In [1]: import numpy as np

In [2]: np.set_printoptions(suppress=True, linewidth=200)

In [3]: tidy = lambda a: np.round(a, 1) + 0

In [4]: mat = np.loadtxt("arr.csv", delimiter=",")

In [5]: mat
Out[5]: 
array([[ 1.,  0.,  0.,  0.,  0.,  0.,  0.,  0.,  0.,  0.],
       [ 0.,  1.,  0.,  0.,  0.,  0.,  0.,  0.,  0.,  0.],
       [ 0.,  0.,  1.,  0.,  0.,  0.,  0.,  0.,  0.,  0.],
       [ 0.,  0.,  0.,  0.,  0.,  0.,  0.,  0.,  0., -1.],
       [ 0.,  0.,  0.,  0.,  1.,  0.,  0.,  0.,  0.,  0.],
       [ 0.,  0.,  0.,  0.,  0.,  1.,  0.,  0.,  0.,  0.],
       [ 0.,  0.,  0.,  0.,  0.,  0.,  1.,  0.,  0.,  0.],
       [ 0.,  0.,  0.,  0.,  0.,  0.,  0.,  1.,  0.,  0.],
       [ 0.,  0.,  0.,  0.,  0.,  0.,  0.,  0.,  1.,  0.],
       [ 0.,  0.,  0.,  1.,  0.,  0.,  0.,  0.,  0.,  0.]])

In [6]: # 9 blocks once reordered

In [7]: out = np.linalg.inv(mat)

In [8]: out
Out[8]: 
array([[ 1.,  0.,  0.,  0.,  0.,  0.,  0.,  0.,  0.,  0.],
       [ 0.,  1.,  0.,  0.,  0.,  0.,  0.,  0.,  0.,  0.],
       [ 0.,  0.,  1.,  0.,  0.,  0.,  0.,  0.,  0.,  0.],
       [ 0.,  0.,  0.,  0.,  0.,  0.,  0.,  0.,  0.,  1.],
       [ 0.,  0.,  0.,  0.,  1.,  0.,  0.,  0.,  0.,  0.],
       [ 0.,  0.,  0.,  0.,  0.,  1.,  0.,  0.,  0.,  0.],
       [ 0.,  0.,  0.,  0.,  0.,  0.,  1.,  0.,  0.,  0.],
       [ 0.,  0.,  0.,  0.,  0.,  0.,  0.,  1.,  0.,  0.],
       [ 0.,  0.,  0.,  0.,  0.,  0.,  0.,  0.,  1.,  0.],
       [-0., -0., -0., -1., -0., -0., -0., -0., -0., -0.]])

In [9]: tidy(np.linalg.cond(mat))
Out[9]: np.float64(1.0)

In [10]: tidy(np.linalg.det(mat) * np.linalg.det(out))
Out[10]: np.float64(1.0)

In [11]: np.allclose(out, mat.T)
Out[11]: True

In [12]: (np.abs(out) > 1e-9).astype(int)
Out[12]: 
array([[1, 0, 0, 0, 0, 0, 0, 0, 0, 0],
       [0, 1, 0, 0, 0, 0, 0, 0, 0, 0],
       [0, 0, 1, 0, 0, 0, 0, 0, 0, 0],
       [0, 0, 0, 0, 0, 0, 0, 0, 0, 1],
       [0, 0, 0, 0, 1, 0, 0, 0, 0, 0],
       [0, 0, 0, 0, 0, 1, 0, 0, 0, 0],
       [0, 0, 0, 0, 0, 0, 1, 0, 0, 0],
       [0, 0, 0, 0, 0, 0, 0, 1, 0, 0],
       [0, 0, 0, 0, 0, 0, 0, 0, 1, 0],
       [0, 0, 0, 1, 0, 0, 0, 0, 0, 0]])

In [13]: tidy(np.linalg.slogdet(mat)[0])
Out[13]: np.float64(1.0)

In [14]: print(tidy(np.linalg.det(mat) * out))
[[ 1.  0.  0.  0.  0.  0.  0.  0.  0.  0.]
 [ 0.  1.  0.  0.  0.  0.  0.  0.  0.  0.]
 [ 0.  0.  1.  0.  0.  0.  0.  0.  0.  0.]
 [ 0.  0.  0.  0.  0.  0.  0.  0.  0.  1.]
 [ 0.  0.  0.  0.  1.  0.  0.  0.  0.  0.]
 [ 0.  0.  0.  0.  0.  1.  0.  0.  0.  0.]
 [ 0.  0.  0.  0.  0.  0.  1.  0.  0.  0.]
 [ 0.  0.  0.  0.  0.  0.  0.  1.  0.  0.]
 [ 0.  0.  0.  0.  0.  0.  0.  0.  1.  0.]
 [ 0.  0.  0. -1.  0.  0.  0.  0.  0.  0.]]

In [15]: mat @ out
Out[15]: 
array([[1., 0., 0., 0., 0., 0., 0., 0., 0., 0.],
       [0., 1., 0., 0., 0., 0., 0., 0., 0., 0.],
       [0., 0., 1., 0., 0., 0., 0., 0., 0., 0.],
       [0., 0., 0., 1., 0., 0., 0., 0., 0., 0.],
       [0., 0., 0., 0., 1., 0., 0., 0., 0., 0.],
       [0., 0., 0., 0., 0., 1., 0., 0., 0., 0.],
       [0., 0., 0., 0., 0., 0., 1., 0., 0., 0.],
       [0., 0., 0., 0., 0., 0., 0., 1., 0., 0.],
       [0., 0., 0., 0., 0., 0., 0., 0., 1., 0.],
       [0., 0., 0., 0., 0., 0., 0., 0., 0., 1.]])
